$ python -q
>>> import numpy as np
>>> np.set_printoptions(precision=2, suppress=True, linewidth=140)
>>> tidy = lambda a: np.round(a, 2) + 0
>>> E = np.array([[-1, -3, 0, 3, -4, 0],
...     [-2, -6, 0, 6, -8, 0],
...     [2, 6, 0, -6, 8, 0],
...     [0, 0, 0, 0, 0, 0],
...     [0, 0, 0, 0, 0, 0],
...     [2, 6, 0, -6, 8, 0],
...     [0, 0, 0, 0, 0, 0],
...     [-2, -6, 0, 6, -8, 0]])
>>> print(E)
[[-1 -3  0  3 -4  0]
 [-2 -6  0  6 -8  0]
 [ 2  6  0 -6  8  0]
 [ 0  0  0  0  0  0]
 [ 0  0  0  0  0  0]
 [ 2  6  0 -6  8  0]
 [ 0  0  0  0  0  0]
 [-2 -6  0  6 -8  0]]
>>> x0 = np.array([1, 1, 1, 1, -2, -1])
>>> print((E * x0).sum(axis=1))
[  7  14 -14   0   0 -14   0  14]
>>> print(E * x0)
[[ -1  -3   0   3   8   0]
 [ -2  -6   0   6  16   0]
 [  2   6   0  -6 -16   0]
 [  0   0   0   0   0   0]
 [  0   0   0   0   0   0]
 [  2   6   0  -6 -16   0]
 [  0   0   0   0   0   0]
 [ -2  -6   0   6  16   0]]
>>> th = np.radians(30)
>>> r_ = np.eye(6)
>>> r_[1, 1] = r_[2, 2] = np.cos(th)
>>> r_[1, 2], r_[2, 1] = -np.sin(th), np.sin(th)
>>> print(tidy(r_))
[[ 1.    0.    0.    0.    0.    0.  ]
 [ 0.    0.87 -0.5   0.    0.    0.  ]
 [ 0.    0.5   0.87  0.    0.    0.  ]
 [ 0.    0.    0.    1.    0.    0.  ]
 [ 0.    0.    0.    0.    1.    0.  ]
 [ 0.    0.    0.    0.    0.    1.  ]]
>>> out = E @ r_.T
>>> print(tidy(out))
[[-1.  -2.6 -1.5  3.  -4.   0. ]
 [-2.  -5.2 -3.   6.  -8.   0. ]
 [ 2.   5.2  3.  -6.   8.   0. ]
 [ 0.   0.   0.   0.   0.   0. ]
 [ 0.   0.   0.   0.   0.   0. ]
 [ 2.   5.2  3.  -6.   8.   0. ]
 [ 0.   0.   0.   0.   0.   0. ]
 [-2.  -5.2 -3.   6.  -8.   0. ]]
>>> print(tidy(np.abs(out - E).max(axis=0)))
[0.  0.8 3.  0.  0.  0. ]
>>> print(np.allclose(np.linalg.norm(E, axis=1), np.linalg.norm(out, axis=1)))
True
>>> print(np.linalg.lstsq(E[:-1].T, E[-1])[2])
1
>>> print(np.abs(np.diag(np.linalg.qr(E)[1])) > 1e-9)
[ True False False False False False]
>>> rank = np.linalg.matrix_rank(E)
>>> print(rank)
1
>>> ns = np.linalg.svd(E)[2][rank:].T
>>> print(np.linalg.matrix_rank(E.T @ E), np.linalg.matrix_rank(E @ E.T))
1 1
>>> print([int(np.linalg.matrix_rank(E[:, :j + 1])) for j in range(6)])
[1, 1, 1, 1, 1, 1]
>>> print(np.allclose(E @ ns, 0))
True
>>> X = np.load("layer9.npy")
>>> print(X)
[[ 0.  0. -2. -1. -1.]
 [ 0.  0.  2. -2.  0.]
 [-2.  2.  0.  0.  0.]
 [-1. -2.  0.  0.  0.]
 [-1.  0.  0.  0.  0.]]
>>> print(np.argsort(-np.linalg.norm(X, axis=0).round(6), kind="stable")[:3])
[1 2 0]
>>> print(tidy(np.linalg.norm(X, 2) / np.linalg.norm(X)))
0.57
>>> print([round(float(x), 2) for x in np.linalg.svd(X, compute_uv=False)[:3]])
[3.04, 3.04, 2.18]
